In [1]: import numpy as np

In [2]: from numpy import linalg as LA

In [3]: np.set_printoptions(precision=3, suppress=True, linewidth=200)

In [4]: K = np.load("block18.npy")

In [5]: K
Out[5]: 
array([[ 1,  1,  2,  3, -1],
       [ 2,  2,  3,  4,  0],
       [ 1,  1,  2,  3, -1]])

In [6]: Uu, s, Vh = LA.svd(K)

In [7]: V = Vh[:(s > 1e-8).sum()]

In [8]: rng = np.random.default_rng(387626)

In [9]: x = K[0] + -1 * K[1] + rng.integers(2) * np.eye(5)[1]

In [10]: x
Out[10]: array([-1., -1., -1., -1., -1.])

In [11]: np.diag(V.T @ V)
Out[11]: array([0.205, 0.205, 0.273, 0.568, 0.75 ])

In [12]: np.allclose(V.T @ V @ x, x)
Out[12]: True

In [13]: LA.matrix_rank(np.vstack([K, x]))
Out[13]: np.int64(2)

In [14]: np.round(V.T @ V, 3) + 0
Out[14]: 
array([[ 0.205,  0.205,  0.182,  0.159,  0.25 ],
       [ 0.205,  0.205,  0.182,  0.159,  0.25 ],
       [ 0.182,  0.182,  0.273,  0.364,  0.   ],
       [ 0.159,  0.159,  0.364,  0.568, -0.25 ],
       [ 0.25 ,  0.25 ,  0.   , -0.25 ,  0.75 ]])

In [15]: np.round(LA.norm(K, 2) / LA.norm(K), 3)
Out[15]: np.float64(0.989)

In [16]: np.argsort(-LA.norm(K, axis=0).round(6), kind="stable")[:3]
Out[16]: array([3, 2, 0])

In [17]: [round(float(x), 3) for x in LA.svd(K, compute_uv=False)[:3]]
Out[17]: [7.976, 1.176, 0.0]

In [18]: LA.cond(K) > 100
Out[18]: np.True_

In [19]: M = np.load("dump.npy")

In [20]: M
Out[20]: 
array([[ 18, -19,   1],
       [-19,  26,   1],
       [  1,   1,   6]])

In [21]: np.einsum("ij,ji->", M, M)
Out[21]: np.int64(1762)

In [22]: round(LA.eigvals(M).sum().real, 3)
Out[22]: np.float64(50.0)

In [23]: u = np.array([-3, 0, 0])

In [24]: A2 = M + np.outer(u, np.eye(3)[2])

In [25]: round(LA.det(A2) / LA.det(M), 3), np.round(1 + LA.solve(M, u)[2], 3)
Out[25]: (np.float64(1.241), np.float64(1.241))

In [26]: LA.matrix_rank(LA.inv(A2) - LA.inv(M), tol=1e-8)
Out[26]: np.int64(1)

In [27]: x = np.ones(3)

In [28]: for _ in range(3):
    ...:     x = M @ x
    ...:     x /= LA.norm(x)
    ...:     print(round(x @ M @ x, 3))
    ...: 
17.0
39.632
41.371

In [29]: x
Out[29]: array([-0.619,  0.784,  0.038])

In [30]: round(float(LA.eigvalsh(M)[-1]), 3)
Out[30]: 41.417
